>>> import numpy as np
>>> from numpy import linalg as LA
>>> np.set_printoptions(suppress=True, linewidth=200)
>>> def tidy(a):
...     return np.round(a, 1) + 0
... 
>>> feats = np.load("block11.npy")
>>> feats
array([[7.3, 1. , 8. ],
       [2. , 2.3, 6. ],
       [7. , 1. , 8.3]])
>>> np.argsort(-LA.norm(feats, axis=0).round(6), kind="stable")[:3]
array([2, 0, 1])
>>> tidy(LA.norm(feats, 2) / LA.norm(feats))
np.float64(1.0)
>>> LA.matrix_rank(feats, rtol=0.1)
np.int64(2)
>>> A2 = feats / LA.norm(feats, axis=1, keepdims=True)
>>> C2 = A2 @ A2.T
>>> (np.abs(C2) > 0.9).astype(int)
array([[1, 0, 1],
       [0, 1, 1],
       [1, 1, 1]])
>>> tidy(C2[1])
array([0.9, 1. , 0.9])
>>> tidy(C2)
array([[1. , 0.9, 1. ],
       [0.9, 1. , 0.9],
       [1. , 0.9, 1. ]])
>>> rng = np.random.default_rng(56)
>>> z = rng.permutation(3)
>>> z
array([0, 1, 2])
>>> A2 = feats[z][:, z]
>>> tidy(LA.det(A2)), tidy(LA.det(feats[z]))
(np.float64(8.2), np.float64(8.2))
>>> A2
array([[7.3, 1. , 8. ],
       [2. , 2.3, 6. ],
       [7. , 1. , 8.3]])
>>> tidy(np.sort(np.abs(LA.eigvals(A2))))
array([ 0.3,  1.7, 15.9])
>>> tidy(LA.det(A2.T))
np.float64(8.2)
>>> tidy(np.einsum("ij,ji->", A2, A2))
np.float64(255.5)
>>> tidy(LA.eigvals(A2).sum().real)
np.float64(17.9)
>>> np.kron(np.eye(2, dtype=int), A2)
array([[7.3, 1. , 8. , 0. , 0. , 0. ],
       [2. , 2.3, 6. , 0. , 0. , 0. ],
       [7. , 1. , 8.3, 0. , 0. , 0. ],
       [0. , 0. , 0. , 7.3, 1. , 8. ],
       [0. , 0. , 0. , 2. , 2.3, 6. ],
       [0. , 0. , 0. , 7. , 1. , 8.3]])
>>> tidy(LA.det(2 * A2)), tidy(LA.det(A2))
(np.float64(65.3), np.float64(8.2))
>>> C2 = feats.T @ feats
>>> np.allclose(C2, C2.T)
True
>>> tidy(LA.svd(feats, compute_uv=False) ** 2)
array([274.5,   7.9,   0. ])
>>> (feats @ feats.T).shape
(3, 3)
>>> LA.matrix_rank(C2)
np.int64(3)
>>> tidy(LA.eigvalsh(C2)[::-1])
array([274.5,   7.9,   0. ])
>>> tidy(C2)
array([[106.3,  18.9, 128.5],
       [ 18.9,   7.3,  30.1],
       [128.5,  30.1, 168.9]])
>>> X = np.loadtxt("mat.csv", delimiter=",")
>>> X
array([[ 0.1,  0.1, -0.8,  0.3],
       [ 0.1,  0.7, -1. , -0.1],
       [ 0.9,  0.7, -1.2,  0.2]])
>>> t3 = np.stack([X, 2 * X, X[::-1]])
>>> LA.matrix_rank(t3.reshape(3, -1))
np.int64(2)
>>> tidy(np.einsum("bij,cij->bc", t3, t3))
array([[ 5. , 10.1,  3.9],
       [10.1, 20.2,  7.7],
       [ 3.9,  7.7,  5. ]])
>>> tidy(LA.norm(t3, axis=(1, 2)))
array([2.2, 4.5, 2.2])
>>> t3.shape
(3, 3, 4)
>>> A2 = X / LA.norm(X, axis=1, keepdims=True)
>>> C2 = A2 @ A2.T
>>> tidy(C2)
array([[1. , 0.8, 0.8],
       [0.8, 1. , 0.9],
       [0.8, 0.9, 1. ]])
>>> np.argwhere(np.triu(np.abs(C2) > 0.95, 1))
array([], shape=(0, 2), dtype=int64)
>>> (np.abs(C2) > 0.9).astype(int)
array([[1, 0, 0],
       [0, 1, 0],
       [0, 0, 1]])
>>> (C2 - 2 * np.eye(3)).round(6).argmax(axis=1)
array([2, 2, 1])
>>> W = np.array([[3, -2, 2], [-2, -2, 1], [-2, -1, 1], [-3, 2, 2]])
>>> b = np.array([2, -3, -2])
>>> H = np.maximum(X @ W + b, 0)
>>> (H > 0).mean(axis=0)
array([1., 0., 0.])
>>> LA.matrix_rank(H)
np.int64(1)
>>> tidy(H)
array([[2.8, 0. , 0. ],
       [3.2, 0. , 0. ],
       [5.1, 0. , 0. ]])
>>> Z = np.array([[5, -4], [-3, 0], [-4, 5]])
>>> W @ Z
array([[ 13,  -2],
       [ -8,  13],
       [-11,  13],
       [-29,  22]])
>>> tidy(H @ Z)
array([[ 14. , -11.2],
       [ 16. , -12.8],
       [ 25.5, -20.4]])
>>> LA.norm(X, axis=1).argmax()
np.int64(2)
>>> tidy(LA.norm(X[1] - X[2]))
np.float64(0.9)
>>> tidy(LA.norm(X[1], 1)), tidy(LA.norm(X[1], np.inf))
(np.float64(1.9), np.float64(1.0))
>>> def softmax(z):
...     e = np.exp(z - z.max(axis=-1, keepdims=True))
...     return e / e.sum(axis=-1, keepdims=True)
... 
>>> tidy(softmax(X[1]))
array([0.3, 0.5, 0.1, 0.2])
>>> att = X @ X.T / np.sqrt(4)
>>> tidy(softmax(att + np.triu(np.full(att.shape, -np.inf), 1)))
array([[1. , 0. , 0. ],
       [0.4, 0.6, 0. ],
       [0.2, 0.3, 0.5]])
>>> softmax(att).round(6).argmax(axis=1)
array([2, 2, 2])
>>> tidy(softmax(att)[1] @ X)
array([ 0.4,  0.5, -1. ,  0.1])
>>> W0 = np.load("sample3.npy")
>>> W0
array([[0, 0, 0, 0],
       [0, 0, 1, 0],
       [0, 1, 0, 0],
       [0, 0, 0, 0]])
>>> tidy(LA.det(W0[::-1]))
np.float64(0.0)
>>> tidy(LA.det(W0.T))
np.float64(0.0)
>>> np.einsum("ii->", W0)
np.int64(0)
>>> LA.lstsq(W0[:-1].T, W0[-1])[2]
np.int32(2)
>>> np.allclose(W0[:-1].T @ LA.lstsq(W0[:-1].T, W0[-1])[0], W0[-1])
True
>>> np.abs(np.diag(LA.qr(W0)[1])) > 1e-9
array([False,  True,  True, False])
>>> np.unique(W0.round(6), axis=0).shape
(3, 4)
>>> try:
...     LA.inv(W0)
... except LA.LinAlgError as e:
...     print("failed:", e)
... 
failed: Singular matrix
>>> W0 @ W0
array([[0, 0, 0, 0],
       [0, 1, 0, 0],
       [0, 0, 1, 0],
       [0, 0, 0, 0]])
>>> L = np.diag(W0.sum(axis=1)) - W0
>>> tidy(LA.eigvalsh(L))
array([0., 0., 0., 2.])
>>> L @ np.ones(4)
array([0., 0., 0., 0.])
>>> L
array([[ 0,  0,  0,  0],
       [ 0,  1, -1,  0],
       [ 0, -1,  1,  0],
       [ 0,  0,  0,  0]])
>>> (LA.eigvalsh(L) < 1e-8).sum()
np.int64(3)
>>> Uu, sv, Vt = LA.svd(W0)
>>> V = Vt[:(sv > 1e-8).sum()]
>>> x0 = W0[3] + 3 * W0[1] + rng.integers(2) * np.eye(4)[1]
>>> x0
array([0., 0., 3., 0.])
>>> np.allclose(V.T @ V @ x0, x0)
True
>>> tidy(LA.norm(x0 - V.T @ V @ x0))
np.float64(0.0)
>>> tidy(LA.norm(W0, 2) / LA.norm(W0))
np.float64(0.7)
>>> LA.matrix_rank(W0, rtol=0.1)
np.int64(2)
>>> LA.cond(W0) > 100
np.True_
>>> mat = np.load("dump.npy")
>>> mat
array([[-1.6,  2.2,  0.2],
       [-0.3,  0.2, -0.8],
       [-0.3,  0.1, -0.8],
       [ 0. , -0.7,  0.6]])
>>> Q, Rm = LA.qr(mat)
>>> tidy(Q)
array([[-1. ,  0.1,  0.2],
       [-0.2, -0.2, -0.6],
       [-0.2, -0.4, -0.6],
       [ 0. , -0.9,  0.5]])
>>> tidy(Q.T @ Q)
array([[1., 0., 0.],
       [0., 1., 0.],
       [0., 0., 1.]])
>>> tidy(Q @ Rm)
array([[-1.6,  2.2,  0.2],
       [-0.3,  0.2, -0.8],
       [-0.3,  0.1, -0.8],
       [ 0. , -0.7,  0.6]])
>>> F = np.maximum(np.array([[2],
...     [4],
...     [5],
...     [6],
...     [5],
...     [6],
...     [4],
...     [4],
...     [7],
...     [4],
...     [7],
...     [7],
...     [2],
...     [5],
...     [5],
...     [3],
...     [0],
...     [1],
...     [8],
...     [6],
...     [0]]) @ np.array([[2, -5, 4]]) + np.array([2, 3, 2]), 0)
>>> F
array([[ 6,  0, 10],
       [10,  0, 18],
       [12,  0, 22],
       [14,  0, 26],
       [12,  0, 22],
       [14,  0, 26],
       [10,  0, 18],
       [10,  0, 18],
       [16,  0, 30],
       [10,  0, 18],
       [16,  0, 30],
       [16,  0, 30],
       [ 6,  0, 10],
       [12,  0, 22],
       [12,  0, 22],
       [ 8,  0, 14],
       [ 2,  3,  2],
       [ 4,  0,  6],
       [18,  0, 34],
       [14,  0, 26],
       [ 2,  3,  2]])
>>> A2 = feats / np.sqrt((feats ** 2).mean(axis=1, keepdims=True))
>>> LA.matrix_rank(A2) == LA.matrix_rank(feats)
np.True_
>>> tidy(LA.norm(A2, axis=1))
array([1.7, 1.7, 1.7])
>>> tidy(feats - feats.mean(axis=1, keepdims=True))
array([[ 1.9, -4.4,  2.6],
       [-1.4, -1.1,  2.6],
       [ 1.6, -4.4,  2.9]])
>>> tidy(A2[1])
array([0.5, 0.6, 1.5])
>>> Uu, sv, Vt = LA.svd(F)
>>> tidy(sv)
array([111.2,   4.4,   1.2])
>>> A2 = Uu[:, :1] @ np.diag(sv[:1]) @ Vt[:1]
>>> tidy(LA.norm(F - A2) / LA.norm(F))
np.float64(0.0)
>>> tidy(LA.norm(F - A2, 2)), tidy(sv[1])
(np.float64(4.4), np.float64(4.4))
>>> LA.matrix_rank(F, rtol=0.05)
np.int64(1)
>>> Uu, sv, Vt = LA.svd(feats)
>>> np.argmax(sv[:-1] / (sv[1:] + 1e-6)) + 1
np.int64(2)
>>> A2 = Uu[:, :2] @ np.diag(sv[:2]) @ Vt[:2]
>>> tidy(np.abs(feats - A2).max())
np.float64(0.1)
>>> z = F[:, 0] > np.median(F[:, 0])
>>> f = F[z].mean(axis=0) - F[~z].mean(axis=0)
>>> tidy(f)
array([ 7.1, -0.4, 14.3])
>>> ((F - F.mean(axis=0)) @ f > 0).astype(int)
array([0, 0, 1, 1, 1, 1, 0, 0, 1, 0, 1, 1, 0, 1, 1, 0, 0, 0, 1, 1, 0])
>>> tidy((((F - F.mean(axis=0)) @ f > 0) == z).mean())
np.float64(0.8)
>>> C2 = F.T @ F
>>> tidy(LA.svd(F, compute_uv=False) ** 2)
array([12369.1,    19.4,     1.5])
>>> np.allclose(C2, C2.T)
True
>>> (F @ F.T).shape
(21, 21)
>>> Z = 5 * np.array([[0.6, 0.4, -0.5], [-0.5, -0.2, -2.1], [0.5, 0.0, -0.9]])
>>> z = rng.integers(0, 3, 22)
>>> J = Z[z] + rng.normal(size=(22, 3))
>>> tidy(J)
array([[  1.9,   0.7,  -1.3],
       [  0.1,  -1.6,  -4.9],
       [  1.5,   1. ,  -3.9],
       [ -2.2,   0.5,  -9.3],
       [  3.6,   0.4,  -4.5],
       [  3.9,   3. ,  -2.1],
       [ -2.3,  -0.5,  -9.6],
       [  4. ,   1.2,  -2.8],
       [  3.7,   2.1,  -2.5],
       [ -1.5,  -1.1,  -9.9],
       [ -3.7,   0.7, -11.1],
       [  2.6,   4.4,  -1.1],
       [ -2. ,  -1.4, -11. ],
       [  0.9,  -0.7,  -7.2],
       [ -2.1,  -0.8, -11.6],
       [  2.6,  -1.6,  -4.9],
       [  3.4,   3. ,  -2.1],
       [  2.2,   1.5,  -0.7],
       [  1.1,   3.2,  -4.6],
       [  2. ,   2.8,  -2.8],
       [ -3.4,  -0.2,  -9.6],
       [ -3.2,  -0.7,  -8.6]])
>>> D = LA.norm(J[:, None] - J[None], axis=-1)
>>> tidy(D[18])
array([4.3, 4.9, 2.4, 6.3, 3.8, 3.8, 7.1, 4. , 3.6, 7.3, 8.4, 4.1, 8.4, 4.7, 8.7, 5.1, 3.4, 4.4, 0. , 2.1, 7.5, 7. ])
>>> np.unravel_index(D.round(6).argmax(), D.shape)
(np.int64(11), np.int64(14))
>>> tidy(LA.norm(J - J.mean(axis=0), axis=1))
array([4.6, 2.5, 2.1, 4.6, 3.3, 5.4, 5. , 4.5, 4.7, 5. , 6.8, 6.3, 6.2, 2.1, 6.6, 3.2, 5.1, 5.3, 2.8, 3.8, 5.6, 4.9])
>>> D.mean(axis=1).argmax()
np.int64(10)
>>> tidy(D[:5, :5])
array([[0. , 4.6, 2.6, 9.1, 3.6],
       [4.6, 0. , 3.1, 5.4, 4.1],
       [2.6, 3.1, 0. , 6.6, 2.3],
       [9.1, 5.4, 6.6, 0. , 7.6],
       [3.6, 4.1, 2.3, 7.6, 0. ]])
>>> np.flatnonzero(D[18] < D.mean() / 2)
array([ 2, 18, 19])
>>> (D + 1e9 * np.eye(22)).round(6).argmin(axis=1)
array([17, 15, 19,  6,  7, 16,  9,  8,  5,  6, 20, 16, 14,  1, 12,  4,  5,  0, 19, 16,  6, 20])
>>> LA.matrix_rank(D ** 2)
np.int64(5)
>>> z = rng.permutation(3)
>>> A2 = J[:, z] * rng.choice([-1, 1], 3)
>>> tidy(A2)
array([[ 1.3,  1.9,  0.7],
       [ 4.9,  0.1, -1.6],
       [ 3.9,  1.5,  1. ],
       [ 9.3, -2.2,  0.5],
       [ 4.5,  3.6,  0.4],
       [ 2.1,  3.9,  3. ],
       [ 9.6, -2.3, -0.5],
       [ 2.8,  4. ,  1.2],
       [ 2.5,  3.7,  2.1],
       [ 9.9, -1.5, -1.1],
       [11.1, -3.7,  0.7],
       [ 1.1,  2.6,  4.4],
       [11. , -2. , -1.4],
       [ 7.2,  0.9, -0.7],
       [11.6, -2.1, -0.8],
       [ 4.9,  2.6, -1.6],
       [ 2.1,  3.4,  3. ],
       [ 0.7,  2.2,  1.5],
       [ 4.6,  1.1,  3.2],
       [ 2.8,  2. ,  2.8],
       [ 9.6, -3.4, -0.2],
       [ 8.6, -3.2, -0.7]])
>>> Uu, _, Vt = LA.svd(J.T @ A2)
>>> tidy(Uu @ Vt)
array([[ 0.,  1.,  0.],
       [ 0.,  0.,  1.],
       [-1.,  0.,  0.]])
>>> C2 = np.cov(J, rowvar=False)
>>> tidy(np.median(J, axis=0))
array([ 1.3,  0.6, -4.8])
>>> C2.shape
(3, 3)
>>> tidy(np.corrcoef(J.T))
array([[1. , 0.6, 0.9],
       [0.6, 1. , 0.7],
       [0.9, 0.7, 1. ]])
>>> P = J @ LA.solve(J.T @ J, J.T)
>>> tidy(np.diag(P))
array([0. , 0.1, 0. , 0.1, 0.2, 0.1, 0.1, 0.1, 0.1, 0.1, 0.2, 0.3, 0.1, 0.1, 0.1, 0.3, 0.1, 0. , 0.2, 0.1, 0.1, 0.1])
>>> LA.matrix_rank(np.eye(22) - P)
np.int64(19)
>>> np.allclose(P @ P, P)
True
>>> tidy(P @ J[:, 0])
array([ 1.9,  0.1,  1.5, -2.2,  3.6,  3.9, -2.3,  4. ,  3.7, -1.5, -3.7,  2.6, -2. ,  0.9, -2.1,  2.6,  3.4,  2.2,  1.1,  2. , -3.4, -3.2])
>>> tidy(np.trace(P))
np.float64(3.0)
>>> A = np.array([[2.1, -2.0, 2.0, 0.0],
...     [1.0, 1.1, -1.0, -1.0],
...     [-1.0, 1.0, -1.9, 0.0],
...     [2.0, -2.0, 2.0, 0.1]])
>>> A2 = np.array([[2, 2], [0, 0], [-1, -2], [1, -2]])
>>> tidy(np.einsum("ik,kj->ij", A, A2))
array([[ 2.2,  0.2],
       [ 2. ,  6. ],
       [-0.1,  1.8],
       [ 2.1, -0.2]])
>>> LA.matrix_rank(A @ A2)
np.int64(2)
>>> np.einsum("ij->j", A)
array([ 4.1, -1.9,  1.1, -0.9])
>>> tidy(np.einsum("ij,ij->i", A, A))
array([12.4,  4.2,  5.6, 12. ])
>>> tidy(A2.T @ A.T)
array([[ 2.2,  2. , -0.1,  2.1],
       [ 0.2,  6. ,  1.8, -0.2]])
>>> LA.matrix_rank(np.vstack([A, A2.T]))
np.int64(4)
>>> np.vstack([A, A2.T]).shape
(6, 4)
>>> arr = np.array([[0, 10, -10, 8], [0, 10, -10, 8], [0, 10, -10, 8]])
>>> tidy(LA.norm(arr, axis=1))
array([16.2, 16.2, 16.2])
>>> tidy(LA.norm(arr, 2))
np.float64(28.1)
>>> arr[0] @ arr[2]
np.int64(264)
>>> tidy(LA.norm(arr[0], 1)), tidy(LA.norm(arr[0], np.inf))
(np.float64(28.0), np.float64(10.0))
>>> tidy(LA.norm(arr, axis=0))
array([ 0. , 17.3, 17.3, 13.9])
>>> A2 = np.array([[1, -1, 2], [-2, 3, 0], [-3, -1, 0], [-3, -3, 1]])
>>> np.einsum("ij,ij->i", arr, arr)
array([264, 264, 264])
>>> arr @ A2
array([[-14,  16,   8],
       [-14,  16,   8],
       [-14,  16,   8]])
>>> np.einsum("ik,kj->ij", arr, A2)
array([[-14,  16,   8],
       [-14,  16,   8],
       [-14,  16,   8]])
>>> np.einsum("ij->j", arr)
array([  0,  30, -30,  24])
>>> A2.T @ arr.T
array([[-14, -14, -14],
       [ 16,  16,  16],
       [  8,   8,   8]])
